In [1]: import numpy as np

In [2]: from numpy import linalg as LA

In [3]: np.set_printoptions(precision=2, suppress=True, linewidth=100, floatmode="fixed")

In [4]: feats = np.loadtxt("x.csv", delimiter=",")

In [5]: feats
Out[5]: 
array([[ 0.74, -0.26, -0.44, -0.44],
       [-0.26,  0.74, -0.44, -0.44],
       [-0.44, -0.44,  0.26, -0.74],
       [-0.44, -0.44, -0.74,  0.26]])

In [6]: # symmetric

In [7]: rng = np.random.default_rng(28218)

In [8]: idx = rng.permutation(4)

In [9]: idx
Out[9]: array([3, 1, 2, 0])

In [10]: A2 = feats[idx][:, idx]

In [11]: np.sort(np.abs(LA.eigvals(A2)))
Out[11]: array([1.00, 1.00, 1.00, 1.00])

In [12]: A2
Out[12]: 
array([[ 0.26, -0.44, -0.74, -0.44],
       [-0.44,  0.74, -0.44, -0.26],
       [-0.74, -0.44,  0.26, -0.44],
       [-0.44, -0.26, -0.44,  0.74]])

In [13]: blk = np.stack([A2, 5 * A2, A2[::-1]])

In [14]: LA.matrix_rank(blk)
Out[14]: array([4, 4, 4])

In [15]: LA.matrix_rank(blk.reshape(3, -1))
Out[15]: np.int64(2)

In [16]: LA.norm(blk, axis=(1, 2))
Out[16]: array([ 2.00, 10.00,  2.00])

In [17]: f = np.array([4, 4, 6, 9])

In [18]: A2 = feats + np.outer(f, np.eye(4)[0])

In [19]: A2
Out[19]: 
array([[ 4.74, -0.26, -0.44, -0.44],
       [ 3.74,  0.74, -0.44, -0.44],
       [ 5.56, -0.44,  0.26, -0.74],
       [ 8.56, -0.44, -0.74,  0.26]])

In [20]: LA.matrix_rank(LA.inv(A2) - LA.inv(feats), tol=1e-8)
Out[20]: np.int64(1)

In [21]: w, vecs = LA.eig(feats)

In [22]: np.sort(LA.eigvals(LA.inv(feats)))
Out[22]: array([-1.00,  1.00,  1.00,  1.00])

In [23]: round(np.prod(w), 2)
Out[23]: np.float64(-1.0)

In [24]: w
Out[24]: array([ 1.00, -1.00,  1.00,  1.00])

In [25]: f, v = feats[2], feats[0]

In [26]: f @ f
Out[26]: np.float64(1.0)

In [27]: pr = (f @ v) / (f @ f) * f

In [28]: LA.matrix_rank(np.outer(f, v))
Out[28]: np.int64(1)

In [29]: pr.round(2) + 0
Out[29]: array([0.00, 0.00, 0.00, 0.00])

In [30]: np.round(LA.norm(f + v) ** 2 + LA.norm(f - v) ** 2, 2)
Out[30]: np.float64(4.0)

In [31]: np.outer(f, v)
Out[31]: 
array([[-0.32,  0.12,  0.19,  0.19],
       [-0.32,  0.12,  0.19,  0.19],
       [ 0.19, -0.07, -0.12, -0.12],
       [-0.54,  0.19,  0.32,  0.32]])

In [32]: (v - pr) @ f
Out[32]: np.float64(0.0)

In [33]: arr = np.load("a.npy")

In [34]: arr
Out[34]: 
array([[ -4,  -4,  -4,  -4, -12,  -8],
       [  7,   7,   7,   7,  21,  14],
       [  0,   0,   0,   0,   0,   0],
       [  6,   6,   6,   6,  18,  12],
       [ -9,  -9,  -9,  -9, -27, -18],
       [  0,   0,   0,   0,   0,   0],
       [  1,   1,   1,   1,   3,   2],
       [ -1,  -1,  -1,  -1,  -3,  -2],
       [  6,   6,   6,   6,  18,  12],
       [  4,   4,   4,   4,  12,   8],
       [ -8,  -8,  -8,  -8, -24, -16]])

In [35]: feats.reshape(-1, 2)
Out[35]: 
array([[ 0.74, -0.26],
       [-0.44, -0.44],
       [-0.26,  0.74],
       [-0.44, -0.44],
       [-0.44, -0.44],
       [ 0.26, -0.74],
       [-0.44, -0.44],
       [-0.74,  0.26]])

In [36]: blk = feats.reshape(4, 2, -1)

In [37]: blk.shape
Out[37]: (4, 2, 2)

In [38]: blk.sum(axis=1)
Out[38]: 
array([[ 0.29, -0.71],
       [-0.71,  0.29],
       [-0.18, -1.18],
       [-1.18, -0.18]])

In [39]: np.swapaxes(blk, 1, 2)[3]
Out[39]: 
array([[-0.44, -0.74],
       [-0.44,  0.26]])

In [40]: A = np.load("m.npy")

In [41]: A
Out[41]: 
array([[ 1.00,  0.00,  0.00,  0.00,  0.00,  0.00,  0.00,  0.00,  0.00,  0.00,  0.00,  0.00,  0.00,
         0.00],
       [ 0.00, -1.00,  0.00,  0.00,  0.00,  0.00,  0.00,  0.00,  0.00,  0.00,  0.00,  0.00,  0.00,
         0.00],
       [ 0.00,  0.00,  1.00,  0.00,  0.00,  0.00,  0.00,  0.00,  0.00,  0.00,  0.00,  0.00,  0.00,
         0.00],
       [ 0.00,  0.00,  0.00, -1.00,  0.00,  0.00,  0.00,  0.00,  0.00,  0.00,  0.00,  0.00,  0.00,
         0.00],
       [ 0.00,  0.00,  0.00,  0.00,  1.00,  0.00,  0.00,  0.00,  0.00,  0.00,  0.00,  0.00,  0.00,
         0.00],
       [ 0.00,  0.00,  0.00,  0.00,  0.00,  1.00,  0.00,  0.00,  0.00,  0.00,  0.00,  0.00,  0.00,
         0.00],
       [ 0.00,  0.00,  0.00,  0.00,  0.00,  0.00,  1.00,  0.00,  0.00,  0.00,  0.00,  0.00,  0.00,
         0.00],
       [ 0.00,  0.00,  0.00,  0.00,  0.00,  0.00,  0.00,  1.00,  0.00,  0.00,  0.00,  0.00,  0.00,
         0.00],
       [ 0.00,  0.00,  0.00,  0.00,  0.00,  0.00,  0.00,  0.00,  1.00,  0.00,  0.00,  0.00,  0.00,
         0.00],
       [ 0.00,  0.00,  0.00,  0.00,  0.00,  0.00,  0.00,  0.00,  0.00,  1.00,  0.00,  0.00,  0.00,
         0.00],
       [ 0.00,  0.00,  0.00,  0.00,  0.00,  0.00,  0.00,  0.00,  0.00,  0.00,  1.00,  0.00,  0.00,
         0.00],
       [ 0.00,  0.00,  0.00,  0.00,  0.00,  0.00,  0.00,  0.00,  0.00,  0.00,  0.00,  1.00,  0.00,
         0.00],
       [ 0.00,  0.00,  0.00,  0.00,  0.00,  0.00,  0.00,  0.00,  0.00,  0.00,  0.00,  0.00,  1.00,
         0.00],
       [ 0.00,  0.00,  0.00,  0.00,  0.00,  0.00,  0.00,  0.00,  0.00,  0.00,  0.00,  0.00,  0.00,
         1.00]])

In [42]: # keeps lengths

In [43]: x0 = np.array([8, -5, 6, -3, -3, -9, 2, 0, -7, -4, -7, -5, 0, -1])

In [44]: A @ np.eye(14)[12]
Out[44]: array([0.00, 0.00, 0.00, 0.00, 0.00, 0.00, 0.00, 0.00, 0.00, 0.00, 0.00, 0.00, 1.00, 0.00])

In [45]: (A * x0).sum(axis=1)
Out[45]: 
array([ 8.00,  5.00,  6.00,  3.00, -3.00, -9.00,  2.00,  0.00, -7.00, -4.00, -7.00, -5.00,  0.00,
       -1.00])

In [46]: (A @ x0).argmax()
Out[46]: np.int64(0)

In [47]: LA.norm(A @ x0) <= LA.norm(A, 2) * LA.norm(x0) + 1e-9
Out[47]: np.True_

In [48]: w, vecs = LA.eigh(A)

In [49]: x0 = np.array([0, 2, 2, 3, 0, 0, 0, 2, 0, 2, 2, 1, 1, 2])

In [50]: x0 @ A @ x0
Out[50]: np.float64(9.0)

In [51]: np.sort(LA.eigvals(A))
Out[51]: 
array([-1.00, -1.00,  1.00,  1.00,  1.00,  1.00,  1.00,  1.00,  1.00,  1.00,  1.00,  1.00,  1.00,
        1.00])

In [52]: X = np.load("sample5.npy")

In [53]: X
Out[53]: 
array([[0, 2, 0, 1, 2, 1, 4, 3, 3, 2],
       [4, 5, 3, 3, 3, 1, 4, 3, 4, 3],
       [4, 3, 5, 4, 1, 3, 7, 6, 6, 3],
       [2, 5, 2, 2, 5, 2, 6, 5, 5, 4],
       [3, 6, 7, 3, 3, 4, 5, 3, 5, 3],
       [5, 6, 3, 5, 5, 3, 7, 7, 5, 2],
       [1, 2, 4, 1, 1, 2, 2, 2, 2, 1],
       [2, 3, 5, 0, 3, 5, 4, 3, 1, 2],
       [0, 0, 0, 0, 0, 0, 2, 1, 2, 2],
       [2, 2, 2, 0, 3, 3, 1, 0, 2, 3],
       [1, 3, 1, 1, 3, 2, 4, 3, 1, 1],
       [3, 3, 2, 2, 1, 1, 4, 2, 2, 2],
       [1, 0, 2, 0, 0, 2, 1, 2, 0, 0],
       [1, 7, 5, 2, 6, 4, 6, 3, 4, 3],
       [1, 3, 4, 2, 3, 3, 5, 3, 5, 3],
       [1, 5, 3, 1, 5, 4, 7, 4, 4, 4],
       [6, 4, 4, 3, 6, 6, 6, 8, 4, 3],
       [3, 1, 1, 0, 2, 2, 2, 1, 1, 3],
       [2, 4, 2, 1, 5, 4, 3, 2, 3, 3],
       [2, 2, 0, 1, 3, 2, 4, 3, 4, 4],
       [6, 6, 4, 3, 5, 5, 8, 8, 3, 3],
       [4, 3, 1, 2, 2, 1, 3, 3, 2, 2],
       [3, 1, 1, 0, 2, 2, 2, 1, 1, 3],
       [5, 1, 2, 0, 3, 4, 2, 4, 1, 3],
       [2, 2, 1, 2, 0, 0, 2, 1, 2, 1],
       [1, 1, 2, 2, 1, 1, 2, 2, 2, 0],
       [4, 3, 4, 3, 4, 5, 5, 6, 4, 2],
       [2, 1, 3, 0, 1, 3, 3, 3, 0, 1],
       [0, 4, 2, 2, 3, 1, 3, 2, 3, 1],
       [3, 2, 2, 1, 3, 4, 5, 5, 4, 4],
       [1, 1, 1, 0, 1, 1, 2, 1, 0, 1],
       [0, 2, 0, 1, 2, 1, 2, 2, 1, 0],
       [2, 2, 2, 0, 3, 3, 3, 1, 4, 5],
       [2, 2, 1, 2, 0, 0, 2, 1, 2, 1],
       [2, 3, 3, 1, 3, 4, 7, 6, 3, 3],
       [4, 1, 3, 0, 2, 4, 3, 3, 1, 3],
       [0, 2, 0, 1, 2, 1, 2, 2, 1, 0],
       [0, 0, 0, 0, 0, 0, 0, 0, 0, 0],
       [4, 4, 3, 3, 5, 4, 6, 5, 4, 3]])

In [54]: # rows 17 and 22 are equal

In [55]: A2 = np.c_[X[:, :4] @ np.array([[0, -8, 8, 1], [0, -7, 5, -6], [-6, 8, 7, 4], [-8, -8, -1, -6]]), np.array([1, 1, 2, -2, 1, 1, 2, -1, 1, -1, 1, 1, -1, -2, 0, 1, -1, 0, -2, 1, -1, 1, -2, 0, 0, 2, -1, -1, -2, 1, -1, -1, -1, 2, -1, -2, 1, -1, 1])]

In [56]: A2
Out[56]: 
array([[ -8, -22,   9, -18,   1],
       [-42, -67,  75, -32,   1],
       [-62, -45,  78, -18,   2],
       [-28, -51,  53, -32,  -2],
       [-66, -34, 100, -23,   1],
       [-58, -98,  86, -49,   1],
       [-32,   2,  45,  -1,   2],
       [-30,   3,  66,   4,  -1],
       [  0,   0,   0,   0,   1],
       [-12, -14,  40,  -2,  -1],
       [-14, -29,  29, -19,   1],
       [-28, -45,  51, -19,   1],
       [-12,   8,  22,   9,  -1],
       [-46, -33,  76, -33,  -2],
       [-40, -13,  49, -13,   0],
       [-26, -27,  53, -23,   1],
       [-48, -68,  93, -20,  -1],
       [ -6, -23,  36,   1,   0],
       [-20, -36,  49, -20,  -2],
       [ -8, -38,  25, -16,   1],
       [-48, -82, 103, -32,  -1],
       [-22, -61,  52, -22,   1],
       [ -6, -23,  36,   1,  -2],
       [-12, -31,  59,   7,   0],
       [-22, -38,  31, -18,   0],
       [-28, -15,  25,  -9,   2],
       [-48, -45,  72, -16,  -1],
       [-18,   1,  42,   8,  -1],
       [-28, -28,  32, -28,  -2],
       [-20, -30,  47,  -7,   1],
       [ -6,  -7,  20,  -1,  -1],
       [ -8, -22,   9, -18,  -1],
       [-12, -14,  40,  -2,  -1],
       [-22, -38,  31, -18,   2],
       [-26, -21,  51, -10,  -1],
       [-18, -15,  58,  10,  -2],
       [ -8, -22,   9, -18,   1],
       [  0,   0,   0,   0,  -1],
       [-42, -60,  70, -26,   1]])

In [57]: LA.matrix_rank(A2)
Out[57]: np.int64(5)

In [58]: np.round(LA.lstsq(X, A2[:, 0])[0], 2) + 0
Out[58]: array([ 0.00,  0.00, -6.00, -8.00,  0.00,  0.00,  0.00,  0.00,  0.00,  0.00])

In [59]: LA.matrix_rank(np.c_[X, A2])
Out[59]: np.int64(11)
